>>> import numpy as np
>>> import numpy.linalg as la
>>> np.set_printoptions(precision=2, suppress=True, linewidth=200, sign=" ")
>>> def rd(a):
...     return np.round(a, 2) + 0
... 
>>> A = np.load("dump.npy")
>>> print(A)
[[ 1 -1 -1  1 -1  1  1 -1]
 [ 1 -1  1 -1 -1  1 -1  1]
 [ 1  1  1  1  1  1  1  1]
 [ 1 -1  1 -1  1 -1  1 -1]]
>>> r0 = np.array([0, -3])
>>> print(np.correlate(A[3], A[1], "full"))
[ 1 -2  3 -4  3 -2  1  0 -1  2 -3  4 -3  2 -1]
>>> vec = np.array([5, -3, -3, -5, 4, 0, -3, -1])
>>> h = np.maximum(A @ vec, 0)
>>> print(A * (h > 1e-9)[:, None])
[[ 0  0  0  0  0  0  0  0]
 [ 1 -1  1 -1 -1  1 -1  1]
 [ 0  0  0  0  0  0  0  0]
 [ 1 -1  1 -1  1 -1  1 -1]]
>>> print(np.maximum(A @ vec, 0) - np.maximum(-A @ vec, 0))
[ 0  8 -6 12]
>>> print(np.maximum(A @ (3 * vec), 0))
[  0  24   0  36]
>>> print(np.flatnonzero(h > 1e-9))
[ 1  3]
>>> rng = np.random.default_rng(3287)
>>> M2 = A + rng.integers(-2, 3, (4, 3)) @ rng.integers(-2, 3, (3, 8))
>>> print(M2)
[[ 3  1 -3  3  2  2  3 -2]
 [-7  3 -3 -4 -5 -4 -1 -3]
 [-4  5 -3  0 -1 -2  3 -2]
 [ 3 -1  1  0  3  0  1 -1]]
>>> print(rd(la.svd(M2 - A, compute_uv=False)))
[ 15.7    6.23   1.24   0.  ]
>>> arr = np.loadtxt("case6.csv", delimiter=",")
>>> print(arr)
[[-1.  0.]
 [ 0.  1.]]
>>> print(rd(np.abs(la.eigvals(arr)).max()))
1.0
>>> print(np.allclose(arr @ arr.T, arr.T @ arr))
True
>>> print(rd(la.det(arr)))
-1.0
>>> vec = np.array([-1, 3])
>>> target = arr @ vec
>>> print(target)
[ 1.  3.]
>>> print(rd(la.solve(arr, target)))
[-1.  3.]
>>> print(rd(la.solve(arr, -1 * target)))
[ 1. -3.]
>>> print(rd(la.solve(arr.T, arr[0])))
[ 1.  0.]
>>> print(rd(la.solve(arr, arr[:, 1])))
[ 0.  1.]
>>> print(rd(la.solve(arr, target + arr[:, 0])))
[ 0.  3.]
>>> print(rd(la.norm(arr, axis=0)))
[ 1.  1.]
>>> print(rd(la.svd(arr, compute_uv=False)))
[ 1.  1.]
>>> print(arr.T @ arr)
[[ 1.  0.]
 [ 0.  1.]]
>>> J = np.loadtxt("layer12.csv", delimiter=",")
>>> print(J)
[[ 0.  2.  0.  0.  0.]
 [ 0.  0.  2.  0.  0.]
 [-2.  0.  0.  0.  0.]
 [ 0.  0.  0.  0.  0.]
 [ 0.  0.  0.  0.  1.]]
>>> # rank 4
>>> print(np.allclose(J[:-1].T @ la.lstsq(J[:-1].T, J[-1])[0], J[-1]))
False
>>> print(np.unique(J.round(6), axis=0).shape)
(5, 5)
>>> print(rd(np.trace(la.pinv(J) @ J)))
4.0
>>> print(rd(la.svd(J, compute_uv=False)))
[ 2.  2.  2.  1.  0.]
>>> print(rd(la.pinv(J)))
[[ 0.   0.  -0.5  0.   0. ]
 [ 0.5  0.   0.   0.   0. ]
 [ 0.   0.5  0.   0.   0. ]
 [ 0.   0.   0.   0.   0. ]
 [ 0.   0.   0.   0.   1. ]]
>>> print(J.T @ J)
[[ 4.  0.  0.  0.  0.]
 [ 0.  4.  0.  0.  0.]
 [ 0.  0.  4.  0.  0.]
 [ 0.  0.  0.  0.  0.]
 [ 0.  0.  0.  0.  1.]]
>>> M2 = np.array([[-2, 0, 1], [1, -1, 2]])
>>> W2 = np.kron(M2, J)
>>> print(rd(la.norm(W2, 2)), rd(la.norm(M2, 2) * la.norm(J, 2)))
4.9 4.9
>>> print(la.matrix_rank(W2))
8
>>> vec = np.array([0, 0])
>>> target = arr @ vec
>>> c, lr = np.zeros(2), 1 / la.norm(arr, 2) ** 2
>>> for i in range(12):
...     c -= lr * arr.T @ (arr @ c - target)
...     if i % 2 == 0: print(i, round(la.norm(arr @ c - target), 2))
... 
0 0.0
2 0.0
4 0.0
6 0.0
8 0.0
10 0.0
>>> print(c)
[ 0.  0.]
>>> labels = rng.permutation(5)
>>> print(labels)
[ 0  4  1  2  3]
>>> M2 = J[labels][:, labels]
>>> print(rd(np.sort(np.abs(la.eigvals(M2)))))
[ 0.  1.  2.  2.  2.]
>>> print(np.diag(M2))
[ 0.  1.  0.  0.  0.]
>>> print(np.trace(M2))
1.0
>>> print(rd(la.det(M2)), rd(la.det(J[labels])))
0.0 0.0
>>> F = np.loadtxt("block6.csv", delimiter=",")
>>> print(F)
[[ 0.4  0.7  0.   1.3]
 [ 1.   0.5  0.7  1. ]
 [ 0.4  1.6 -0.7 -1.6]]
>>> M2 = F / np.sqrt((F ** 2).mean(axis=1, keepdims=True))
>>> print(rd(M2[2]))
[ 0.33  1.33 -0.58 -1.33]
>>> print(rd(la.norm(M2, axis=1)))
[ 2.  2.  2.]
